In [1]: import numpy as np

In [2]: np.set_printoptions(precision=2, suppress=True, linewidth=120, sign=" ")

In [3]: arr = np.array([[-7.0, 0.0, -2.0, 0.0],
   ...:     [-7.0, 4.0, 2.0, -9.0],
   ...:     [-8.0, 0.0, -9.0, -4.0],
   ...:     [4.0, 0.0, 4.0, -5.0]])

In [4]: q, evecs = np.linalg.qr(arr[:, :3])[0], np.linalg.qr(arr[:, 3:])[0]

In [5]: sigma = np.linalg.svd(q.T @ evecs, compute_uv=False)

In [6]: round(np.linalg.norm(q @ q.T - evecs @ evecs.T, 2), 2)
Out[6]: np.float64(1.0)

In [7]: (sigma > 0.9).sum()
Out[7]: np.int64(0)

In [8]: np.degrees(np.arccos(sigma.clip(0, 1)))
Out[8]: array([ 33.82])

In [9]: T = np.stack([arr, 4 * arr, arr[::-1]])

In [10]: (T @ arr.T).shape
Out[10]: (3, 4, 4)

In [11]: np.linalg.matrix_rank(T.reshape(3, -1))
Out[11]: np.int64(2)

In [12]: np.linalg.det(T)
Out[12]: array([  -1260., -322560.,   -1260.])

In [13]: rng = np.random.default_rng(781275)

In [14]: idx = rng.permutation(4)

In [15]: A2 = arr[:, idx] * rng.choice([-1, 1], 4)

In [16]: A2
Out[16]: 
array([[-0., -7.,  2.,  0.],
       [ 9., -7., -2.,  4.],
       [ 4., -8.,  9.,  0.],
       [ 5.,  4., -4.,  0.]])

In [17]: left, _, vt = np.linalg.svd(arr.T @ A2)

In [18]: idx
Out[18]: array([ 3,  0,  2,  1])

In [19]: X = np.load("block7.npy")

In [20]: X
Out[20]: 
array([[ 2,  4,  4],
       [ 5,  4,  0],
       [ 3,  9,  6],
       [ 1,  5,  2],
       [ 6,  9,  2],
       [ 0,  0,  0],
       [ 2,  4,  4],
       [ 2,  4,  4],
       [ 2,  4,  4],
       [ 5,  4,  0],
       [ 3,  9,  6],
       [ 1,  5,  2],
       [ 5,  4,  0],
       [ 7,  8,  4],
       [ 5,  4,  0],
       [ 0,  0,  0],
       [ 2,  4,  4],
       [ 7,  8,  4],
       [ 5,  4,  0],
       [ 0,  0,  0],
       [ 6,  9,  2],
       [ 0,  0,  0],
       [ 2,  4,  4],
       [ 0,  0,  0],
       [ 0,  0,  0],
       [ 6,  9,  2],
       [ 0,  0,  0],
       [ 0,  0,  0],
       [ 1,  5,  2],
       [ 5,  4,  0]])

In [21]: # rows 0 and 6 are equal

In [22]: x = np.array([-1, 9, 0])

In [23]: y = X @ x

In [24]: c, lr = np.zeros(3), 1 / np.linalg.norm(X, 2) ** 2

In [25]: for i in range(60):
    ...:     c -= lr * X.T @ (X @ c - y)
    ...:     if i % 10 == 0: print(i, round(np.linalg.norm(X @ c - y), 2))
    ...: 
0 29.69
10 23.02
20 19.43
30 16.76
40 14.53
50 12.61

In [26]: print(round(float(np.linalg.cond(X)), 2))
8.43

In [27]: print(c)
[ 0.44  7.4   1.46]

In [28]: Xc = X - X.mean(axis=0)

In [29]: evecs = np.linalg.svd(Xc)[2][:1]

In [30]: A2 = Xc - Xc @ evecs.T @ evecs

In [31]: print(np.linalg.norm(A2, axis=1).round(6).argmax())
2

In [32]: left, sigma, vt = np.linalg.svd(arr, full_matrices=False)

In [33]: np.cumsum(sigma ** 2) / np.sum(sigma ** 2)
Out[33]: array([ 0.64,  0.94,  1.  ,  1.  ])

In [34]: (sigma > 1e-8).sum()
Out[34]: np.int64(4)

In [35]: sigma / sigma[0]
Out[35]: array([ 1.  ,  0.68,  0.3 ,  0.08])

In [36]: round(float(np.sqrt((sigma ** 2).sum())), 2), np.round(np.linalg.norm(arr), 2)
Out[36]: (20.52, np.float64(20.52))

In [37]: Xc = X - X.mean(axis=0)

In [38]: left, sigma, vt = np.linalg.svd(Xc, full_matrices=False)

In [39]: print(vt[0] * np.sign(vt[0, np.abs(vt[0]).argmax()]))
[ 0.51  0.79  0.33]

In [40]: sigma
Out[40]: array([ 21.15,  10.63,   4.25])

In [41]: np.abs(vt[-1])
Out[41]: array([ 0.56,  0.6 ,  0.57])

In [42]: A2 = np.c_[X[:, :1] @ np.array([[0]]), np.array([9, 4, 6, 3, 8, 4, 5, 8, 0, 1, 6, 6, 3, 1, 7, 0, 7, 6, 8, 1, 4, 0, 8, 5, 8, 0, 3, 9, 1, 5])]

In [43]: A2
Out[43]: 
array([[ 0,  9],
       [ 0,  4],
       [ 0,  6],
       [ 0,  3],
       [ 0,  8],
       [ 0,  4],
       [ 0,  5],
       [ 0,  8],
       [ 0,  0],
       [ 0,  1],
       [ 0,  6],
       [ 0,  6],
       [ 0,  3],
       [ 0,  1],
       [ 0,  7],
       [ 0,  0],
       [ 0,  7],
       [ 0,  6],
       [ 0,  8],
       [ 0,  1],
       [ 0,  4],
       [ 0,  0],
       [ 0,  8],
       [ 0,  5],
       [ 0,  8],
       [ 0,  0],
       [ 0,  3],
       [ 0,  9],
       [ 0,  1],
       [ 0,  5]])

In [44]: np.linalg.matrix_rank(A2)
Out[44]: np.int64(1)

In [45]: print(np.linalg.matrix_rank(np.c_[X, A2]))
4

In [46]: np.linalg.norm(np.linalg.qr(X)[0].T @ A2, axis=0) ** 2 / ((A2 ** 2).sum(axis=0) + 1e-12)
Out[46]: array([ 0.  ,  0.53])

In [47]: A = np.load("w.npy")

In [48]: A
Out[48]: 
array([[ 0,  0,  1,  0,  0,  0],
       [ 1,  0,  0,  0,  0,  0],
       [ 0,  0,  0,  1,  0,  0],
       [ 0,  1,  0,  0,  0,  0],
       [ 0,  0,  0,  0,  1,  0],
       [ 0,  0,  0,  0,  0,  1]])

In [49]: T = np.stack([A, -2 * A, A[::-1]])

In [50]: T.shape
Out[50]: (3, 6, 6)

In [51]: np.linalg.matrix_rank(T.reshape(3, -1))
Out[51]: np.int64(2)

In [52]: np.linalg.matrix_rank(T)
Out[52]: array([ 6,  6,  6])

In [53]: np.einsum("bij,cij->bc", T, T)
Out[53]: 
array([[  6, -12,   0],
       [-12,  24,   0],
       [  0,   0,   6]])

In [54]: print((T @ A.T).shape)
(3, 6, 6)
